$ ipython --no-banner

In [1]: import numpy as np

In [2]: np.set_printoptions(suppress=True, linewidth=120)

In [3]: tidy = lambda a: np.round(a, 1) + 0

In [4]: F = np.load("m.npy")

In [5]: F
Out[5]: 
array([[ 9,  8,  0, 26, 13,  0],
       [10, 30,  0, 14, 10,  0],
       [ 0,  0,  0,  0,  0,  0],
       [ 0,  0,  0,  0,  0,  0],
       [ 0,  0,  5,  0,  0,  5],
       [ 6,  9,  0,  5,  4,  0],
       [ 0,  0,  0,  0,  0,  0],
       [ 0,  0,  0,  0,  0,  3],
       [ 0,  0,  0,  0,  0,  0],
       [ 0,  0,  0,  0,  0,  0],
       [ 0,  1,  0,  0,  0,  0],
       [31,  0,  7, 11, 26,  2],
       [ 2, 41,  7,  8,  4, 11],
       [ 0,  0,  0,  0,  0,  0],
       [22,  9,  0, 30, 22,  0],
       [26, 17,  0, 12, 21,  0],
       [23,  0, 13, 19, 23,  7],
       [28, 34, 36, 30, 32, 37],
       [ 7,  0,  0,  0,  2,  0],
       [ 0,  4,  0,  0,  0,  0],
       [31,  0, 23, 11, 28, 20]])

In [6]: D = np.linalg.norm(F[:, None] - F[None], axis=-1)

In [7]: tidy(D[18])
Out[7]: 
array([29.4, 34.2,  7.3,  7.3, 10.1, 10.5,  7.3,  7.9,  7.3,  7.3,  7.3, 36.4, 44.1,  7.3, 40.1, 34. , 35.7, 77.9,
        0. ,  8.3, 48. ])

In [8]: C2 = np.cov(F, rowvar=False)

In [9]: tidy(np.corrcoef(F[:, 3], F[:, 2])[0, 1])
Out[9]: np.float64(0.5)

In [10]: tidy(np.corrcoef(F.T))
Out[10]: 
array([[1. , 0.2, 0.6, 0.7, 1. , 0.5],
       [0.2, 1. , 0.4, 0.5, 0.3, 0.5],
       [0.6, 0.4, 1. , 0.5, 0.7, 1. ],
       [0.7, 0.5, 0.5, 1. , 0.8, 0.5],
       [1. , 0.3, 0.7, 0.8, 1. , 0.6],
       [0.5, 0.5, 1. , 0.5, 0.6, 1. ]])

In [11]: np.median(F, axis=0)
Out[11]: array([2., 0., 0., 0., 2., 0.])

In [12]: tidy(F.std(axis=0))
Out[12]: array([11.7, 12.3,  9.1, 10.2, 11.2,  8.8])

In [13]: other = np.c_[F[:, :5] @ np.array([[3, -2, 3, 1, 0],
    ...:     [-2, 1, -3, 1, 1],
    ...:     [0, 1, -1, 0, -2],
    ...:     [0, -1, 3, -1, 1],
    ...:     [-3, -3, -3, -2, 2]]), np.array([-3, 1, 0, -1, -3, 0, 2, 1, -3, 1, 0, 3, -1, 1, 3, -1, 0, 1, -1, -1, -2])]

In [14]: other
Out[14]: 
array([[ -28,  -75,   42,  -35,   60,   -3],
       [ -60,  -34,  -48,    6,   64,    1],
       [   0,    0,    0,    0,    0,    0],
       [   0,    0,    0,    0,    0,   -1],
       [   0,    5,   -5,    0,  -10,   -3],
       [ -12,  -20,   -6,    2,   22,    0],
       [   0,    0,    0,    0,    0,    2],
       [   0,    0,    0,    0,    0,    1],
       [   0,    0,    0,    0,    0,   -3],
       [   0,    0,    0,    0,    0,    1],
       [  -2,    1,   -3,    1,    1,    0],
       [  15, -144,   41,  -32,   49,    3],
       [ -88,   24, -112,   27,   43,   -1],
       [   0,    0,    0,    0,    0,    1],
       [ -18, -131,   63,  -43,   83,    3],
       [ -19, -110,    0,  -11,   71,   -1],
       [   0, -121,   44,  -42,   39,    0],
       [ -80, -112,  -60,  -32,   56,    1],
       [  15,  -20,   15,    3,    4,   -1],
       [  -8,    4,  -12,    4,    4,   -1],
       [   9, -134,   19,  -36,   21,   -2]])

In [15]: tidy(np.linalg.lstsq(F, other[:, 0])[0])
Out[15]: array([ 3., -2.,  0.,  0., -3.,  0.])

In [16]: np.linalg.matrix_rank(np.c_[F, other])
Out[16]: np.int64(7)
